$ python3 -q
>>> import numpy as np
>>> np.set_printoptions(precision=1, suppress=True, linewidth=200)
>>> M = np.load("block1.npy")
>>> M
array([[-4.3, 23.8,  4.8],
       [-5. , 22.7,  5.3],
       [-4.8, 25.7,  5.1],
       [-4.9, 24. ,  3.4],
       [-4.1, 26.3,  5.1],
       [-5.2, 23.9,  6. ],
       [-3.5, 23.3,  5.2],
       [-4.6, 25.1,  5.2],
       [-6.8, 26.1,  6.1],
       [-7.7, 25.1,  3.6],
       [-4.4, 24.7,  5.2],
       [-4.6, 25.2,  3.4],
       [-5.2, 26. ,  4.9],
       [-4.9, 25.3,  4.3],
       [-4.8, 26.9,  5.6],
       [-5.1, 25.6,  3.9],
       [-6.1, 24.2,  4.8],
       [-6.5, 25.4,  5.3],
       [-6.7, 22.5,  6.2],
       [-5. , 24.9,  6.7],
       [-5.4, 27. ,  5.6],
       [-6.6, 24.3,  5.4],
       [-6. , 25.6,  4.8],
       [-3.6, 25.3,  7.2],
       [-3.5, 25.5,  6.3],
       [-5.3, 24.7,  4.1]])
>>> W1 = np.array([[1, -1, -1, -2, -2], [1, 0, -1, 0, -1], [1, -1, 0, 2, 0]])
>>> c = np.array([0, 0, 0, 2, 1])
>>> hid = np.maximum(M @ W1 + c, 0)
>>> (hid > 0).astype(int)
array([[1, 0, 0, 1, 0],
       [1, 0, 0, 1, 0],
       [1, 0, 0, 1, 0],
       [1, 1, 0, 1, 0],
       [1, 0, 0, 1, 0],
       [1, 0, 0, 1, 0],
       [1, 0, 0, 1, 0],
       [1, 0, 0, 1, 0],
       [1, 1, 0, 1, 0],
       [1, 1, 0, 1, 0],
       [1, 0, 0, 1, 0],
       [1, 1, 0, 1, 0],
       [1, 1, 0, 1, 0],
       [1, 1, 0, 1, 0],
       [1, 0, 0, 1, 0],
       [1, 1, 0, 1, 0],
       [1, 1, 0, 1, 0],
       [1, 1, 0, 1, 0],
       [1, 1, 0, 1, 0],
       [1, 0, 0, 1, 0],
       [1, 0, 0, 1, 0],
       [1, 1, 0, 1, 0],
       [1, 1, 0, 1, 0],
       [1, 0, 0, 1, 0],
       [1, 0, 0, 1, 0],
       [1, 1, 0, 1, 0]])
>>> print((hid > 0).mean(axis=0))
[1.  0.5 0.  1.  0. ]
>>> cent = np.array([[-2, -2], [1, -1], [0, -3], [0, -3], [-2, -3]])
>>> W1 @ cent
array([[ 1, 14],
       [ 0,  4],
       [-3, -7]])
>>> Ac = M - M.mean(axis=0)
>>> left, sigma, Vt = np.linalg.svd(Ac, full_matrices=False)
>>> np.round(Ac.mean(axis=0), 1) + 0
array([0., 0., 0.])
>>> np.searchsorted(np.cumsum(sigma ** 2) / (sigma ** 2).sum(), 0.9) + 1
np.int64(3)
>>> print(Vt[0] * np.sign(Vt[0, np.abs(Vt[0]).argmax()]))
[0.4 0.9 0.2]
>>> print(sigma ** 2 / (sigma ** 2).sum())
[0.4 0.4 0.2]
>>> round(float((sigma ** 2).sum() ** 2 / (sigma ** 4).sum()), 1)
2.9
>>> cov = np.cov(M, rowvar=False)
>>> np.median(M, axis=0)
array([-5. , 25.1,  5.2])
>>> np.polyfit(M[:, 0], M[:, 2], 1)
array([0.2, 5.9])
>>> np.linalg.eigvalsh(cov)[::-1]
array([1.3, 1.2, 0.8])
>>> M.std(axis=0)
array([1. , 1.1, 1. ])
>>> cov.round(1) + 0
array([[1.1, 0. , 0.2],
       [0. , 1.3, 0. ],
       [0.2, 0. , 0.9]])
>>> labels = M[:, 0] > np.median(M[:, 0])
>>> r0 = M[labels].mean(axis=0) - M[~labels].mean(axis=0)
>>> round((((M - M.mean(axis=0)) @ r0 > 0) == labels).mean(), 1)
np.float64(0.8)
>>> r0
array([ 1.6,  0.2, -0.1])
>>> ((M - M.mean(axis=0)) @ r0 > 0).astype(int)
array([1, 0, 1, 1, 1, 0, 1, 1, 0, 0, 1, 1, 1, 1, 1, 1, 0, 0, 0, 1, 1, 0, 0, 1, 1, 0])
